$ python -q
>>> import numpy as np
>>> np.set_printoptions(precision=3, suppress=True, linewidth=160)
>>> K = np.load("sample15.npy")
>>> K
array([[1.   , 0.7  , 0.49 , 0.343, 0.24 , 0.168],
       [0.7  , 1.   , 0.7  , 0.49 , 0.343, 0.24 ],
       [0.49 , 0.7  , 1.   , 0.7  , 0.49 , 0.343],
       [0.343, 0.49 , 0.7  , 1.   , 0.7  , 0.49 ],
       [0.24 , 0.343, 0.49 , 0.7  , 1.   , 0.7  ],
       [0.168, 0.24 , 0.343, 0.49 , 0.7  , 1.   ]])
>>> rng = np.random.default_rng(47)
>>> idx = rng.permutation(6)
>>> idx
array([5, 0, 2, 4, 1, 3])
>>> B = K[idx][:, idx]
>>> B
array([[1.   , 0.168, 0.343, 0.7  , 0.24 , 0.49 ],
       [0.168, 1.   , 0.49 , 0.24 , 0.7  , 0.343],
       [0.343, 0.49 , 1.   , 0.49 , 0.7  , 0.7  ],
       [0.7  , 0.24 , 0.49 , 1.   , 0.343, 0.7  ],
       [0.24 , 0.7  , 0.7  , 0.343, 1.   , 0.49 ],
       [0.49 , 0.343, 0.7  , 0.7  , 0.49 , 1.   ]])
>>> K[:, 6]
Traceback (most recent call last):
  File "<python-input-9>", line 1, in <module>
    K[:, 6]
    ~^^^^^^
IndexError: index 6 is out of bounds for axis 1 with size 6
>>> round(np.linalg.norm(K), 3)
np.float64(3.717)
>>> K.sum(axis=1)
array([2.941, 3.473, 3.723, 3.723, 3.473, 2.941])
>>> np.count_nonzero(K)
np.int64(36)
>>> np.unravel_index(np.abs(K).argmax(), K.shape)
(np.int64(0), np.int64(0))
>>> K.sum(axis=0)
array([2.941, 3.473, 3.723, 3.723, 3.473, 2.941])
>>> np.zeros(6, 6)
Traceback (most recent call last):
  File "<python-input-15>", line 1, in <module>
    np.zeros(6, 6)
    ~~~~~~~~^^^^^^
TypeError: Cannot interpret '6' as a data type
>>> np.diff(K, axis=0)
array([[-0.3  ,  0.3  ,  0.21 ,  0.147,  0.103,  0.072],
       [-0.21 , -0.3  ,  0.3  ,  0.21 ,  0.147,  0.103],
       [-0.147, -0.21 , -0.3  ,  0.3  ,  0.21 ,  0.147],
       [-0.103, -0.147, -0.21 , -0.3  ,  0.3  ,  0.21 ],
       [-0.072, -0.103, -0.147, -0.21 , -0.3  ,  0.3  ]])
>>> np.linalg.rank(K)
Traceback (most recent call last):
  File "<python-input-17>", line 1, in <module>
    np.linalg.rank(K)
    ^^^^^^^^^^^^^^
AttributeError: module 'numpy.linalg' has no attribute 'rank'
>>> np.linalg.svd(K, compute_uv=False)
array([3.417, 1.276, 0.566, 0.325, 0.229, 0.188])
>>> x0 = np.ones(6)
>>> for _ in range(5):
...     x0 = K @ x0
...     x0 /= np.linalg.norm(x0)
...     print(round(x0 @ K @ x0, 3))
... 
3.416
3.417
3.417
3.417
3.417
>>> x0
array([0.343, 0.417, 0.456, 0.456, 0.417, 0.343])
>>> X = np.loadtxt("test6.csv", delimiter=",")
>>> X
array([[ 2.718,  1.358, -1.852,  1.435, -1.296,  2.933],
       [ 0.683,  3.091, -1.473,  1.648,  2.984,  1.089],
       [ 0.246, -1.719, -1.042, -2.832,  0.066,  3.588],
       [ 3.95 , -1.338,  2.273, -1.205,  0.961,  0.258],
       [ 2.515,  4.176, -0.504,  0.276,  0.804,  0.509],
       [-0.437, -1.411, -2.429,  0.941,  3.732, -1.451],
       [ 1.741,  1.499,  0.158, -0.427, -4.329,  0.881],
       [-1.32 ,  1.377,  2.314,  2.191, -2.511, -2.214],
       [-1.81 , -0.291, -1.486, -2.532, -0.737,  3.532],
       [-2.55 ,  2.985, -0.55 , -0.426, -1.206,  2.766],
       [ 2.404, -2.323, -3.604, -0.19 ,  0.477, -0.757],
       [-0.652,  2.363,  1.736,  1.808, -1.137,  3.379],
       [-1.146,  2.53 , -0.195,  3.232,  0.711,  2.509],
       [ 1.427,  1.791,  3.548,  0.196,  1.105,  2.43 ],
       [-0.333, -0.809, -1.001, -1.097,  3.949,  2.536],
       [ 0.586, -0.724, -3.15 ,  2.53 ,  2.603, -1.016],
       [-1.471,  0.492,  3.308,  0.941, -2.171,  2.461],
       [ 0.56 , -2.591,  1.314,  1.74 ,  1.906,  3.096],
       [-2.101,  0.494,  3.93 ,  2.126, -0.43 , -0.438],
       [ 2.435,  0.779,  2.463,  1.168,  1.475,  2.977],
       [ 2.238, -0.521, -0.888, -0.945, -0.76 ,  4.179]])
>>> x0 = np.array([9, 8, 9, 4, 9, 3])
>>> target = X @ x0
>>> np.round(np.linalg.pinv(X) @ X, 3) + 0
array([[1., 0., 0., 0., 0., 0.],
       [0., 1., 0., 0., 0., 0.],
       [0., 0., 1., 0., 0., 0.],
       [0., 0., 0., 1., 0., 0.],
       [0., 0., 0., 0., 1., 0.],
       [0., 0., 0., 0., 0., 1.]])
>>> np.linalg.solve(X.T @ X, X.T @ target)
array([9., 8., 9., 4., 9., 3.])
>>> np.linalg.lstsq(X, target)[0]
array([9., 8., 9., 4., 9., 3.])
>>> target = target + 0.02 * rng.normal(size=21)
>>> target
array([ 21.505,  54.317, -20.901,  49.897,  61.37 ,  -4.1  ,  -8.943,  -0.503, -38.152,  -8.262, -28.085,  35.783,  35.057,  77.101,  20.282,   1.651,  12.104,
        29.554,  23.747,  77.219,   9.901])
>>> beta, *_ = np.linalg.lstsq(X, target)
>>> round(float(np.linalg.norm(target - X @ beta)), 3)
0.075
>>> beta.round()
array([9., 8., 9., 4., 9., 3.])
>>> Ac = (X - X.mean(axis=0)) / X.std(axis=0)
>>> Ac.std(axis=0)
array([1., 1., 1., 1., 1., 1.])
>>> np.argwhere(np.abs(Ac) > 2)
array([[2, 3],
       [6, 4],
       [7, 5]])
>>> beta = np.linalg.lstsq(np.delete(Ac, 3, axis=1), Ac[:, 3])[0]
>>> beta
array([-0.123,  0.351,  0.219,  0.231, -0.374])
>>> u, v = X[10], X[12]
>>> round(u @ v, 3)
np.float64(-10.104)
>>> round(float(u @ u), 3)
25.001
>>> pr = (u @ v) / (u @ u) * u
>>> v - pr
array([-0.174,  1.591, -1.651,  3.155,  0.904,  2.203])
>>> G = np.cov(X, rowvar=False)
>>> np.argwhere(np.triu(np.abs(np.corrcoef(X.T)) > 0.8, 1))
array([], shape=(0, 2), dtype=int64)
>>> np.polyfit(X[:, 0], X[:, 4], 1)
array([0.147, 0.227])
>>> np.argsort(-X.std(axis=0).round(6), kind="stable")
array([2, 4, 1, 5, 0, 3])
>>> np.linalg.eigvalsh(G)[::-1]
array([7.254, 4.69 , 3.436, 3.145, 2.949, 1.246])
>>> round(float(np.corrcoef(X[:, 0], X[:, 4])[0, 1]), 3)
0.129
>>> u = np.array([3, -1, 3, 3])
>>> M = np.array([np.roll(u, i) for i in range(4)])
>>> M
array([[ 3, -1,  3,  3],
       [ 3,  3, -1,  3],
       [ 3,  3,  3, -1],
       [-1,  3,  3,  3]])
>>> P = np.triu(np.array([[2, -1, -1, -2], [-1, -2, 2, -1], [-2, -1, -1, 2], [2, 2, -2, -1]]), 1) + np.eye(4)
>>> B = P @ M @ np.linalg.inv(P)
>>> np.linalg.matrix_rank(B)
np.int64(4)
>>> np.poly(B)
array([   1.,  -12.,   48., -192.,  512.])
>>> P @ M - M @ P
array([[-4., -9., -3., -9.],
       [ 7.,  6.,  0.,  6.],
       [-2.,  9.,  3.,  9.],
       [ 0., -1., -7., -5.]])
>>> F = np.load("out10.npy")
>>> F
array([[ 1, -2,  0, -3,  2,  1],
       [ 0,  0, -3,  3,  0, -1],
       [ 0,  0, -3,  3,  0, -1]])
>>> Uu, sig, Vh = np.linalg.svd(F)
>>> np.argmax(sig[:-1] / (sig[1:] + 1e-6)) + 1
np.int64(2)
>>> sig.round(3) + 0
array([6.748, 3.386, 0.   ])
>>> B = Uu[:, :2] @ np.diag(sig[:2]) @ Vh[:2]
>>> round(float(np.linalg.norm(F - B) / np.linalg.norm(F)), 3)
0.0
>>> np.round(np.abs(F - B).max(), 3)
np.float64(0.0)
>>> round(np.linalg.norm(F - B, 2), 3), round(sig[2], 3)
(np.float64(0.0), np.float64(0.0))
>>> t = np.radians(170)
>>> r_ = np.eye(6)
>>> r_[4, 4] = r_[3, 3] = np.cos(t)
>>> r_[4, 3], r_[3, 4] = -np.sin(t), np.sin(t)
>>> r_
array([[ 1.   ,  0.   ,  0.   ,  0.   ,  0.   ,  0.   ],
       [ 0.   ,  1.   ,  0.   ,  0.   ,  0.   ,  0.   ],
       [ 0.   ,  0.   ,  1.   ,  0.   ,  0.   ,  0.   ],
       [ 0.   ,  0.   ,  0.   , -0.985,  0.174,  0.   ],
       [ 0.   ,  0.   ,  0.   , -0.174, -0.985,  0.   ],
       [ 0.   ,  0.   ,  0.   ,  0.   ,  0.   ,  1.   ]])
>>> B = F @ r_.T
>>> B
array([[ 1.   , -2.   ,  0.   ,  3.302, -1.449,  1.   ],
       [ 0.   ,  0.   , -3.   , -2.954, -0.521, -1.   ],
       [ 0.   ,  0.   , -3.   , -2.954, -0.521, -1.   ]])
>>> np.allclose(np.linalg.norm(F, axis=1), np.linalg.norm(B, axis=1))
True
>>> np.round(np.linalg.svd(F, compute_uv=False), 3) + 0, np.round(np.linalg.svd(B, compute_uv=False), 3) + 0
(array([6.748, 3.386, 0.   ]), array([6.748, 3.386, 0.   ]))
>>> np.round(np.linalg.det(r_), 3), round(np.trace(r_), 3)
(np.float64(1.0), np.float64(2.03))
>>> w1 = np.array([[0, 1, -1],
...     [-1, -1, 1],
...     [2, 2, -1],
...     [2, -2, 0],
...     [-2, -1, 0],
...     [-1, 0, -2]])
>>> beta = np.array([2, 0, 1])
>>> H = np.maximum(F @ w1 + beta, 0)
>>> (H > 0).astype(int)
array([[0, 1, 0],
       [1, 0, 1],
       [1, 0, 1]])
>>> np.linalg.matrix_rank(H)
np.int64(2)
>>> W2 = np.array([[3, 3], [3, 0], [1, 3]])
>>> (H @ W2).round(6).argmax(axis=1)
array([0, 1, 1])
>>> H @ W2
array([[21,  0],
       [15, 27],
       [15, 27]])
>>> rk = np.linalg.matrix_rank(F)
>>> rk
np.int64(2)
>>> N = np.linalg.svd(F)[2][rk:].T
>>> [int(np.linalg.matrix_rank(np.delete(F, i, axis=0))) for i in range(3)]
[1, 2, 2]
>>> arr = np.load("dump.npy")
>>> arr
array([[ 1, -1, -1,  1, -1,  1,  1, -1],
       [ 1, -1, -1,  1,  1, -1, -1,  1],
       [ 1, -1,  1, -1,  1, -1,  1, -1]])
>>> blk = np.stack([arr, 4 * arr, arr[::-1]])
>>> (blk @ arr.T).shape
(3, 3, 3)
>>> np.linalg.matrix_rank(blk.reshape(3, -1))
np.int64(2)
>>> np.einsum("bij,cij->bc", blk, blk)
array([[ 24,  96,   8],
       [ 96, 384,  32],
       [  8,  32,  24]])
>>> blk.shape
(3, 3, 8)
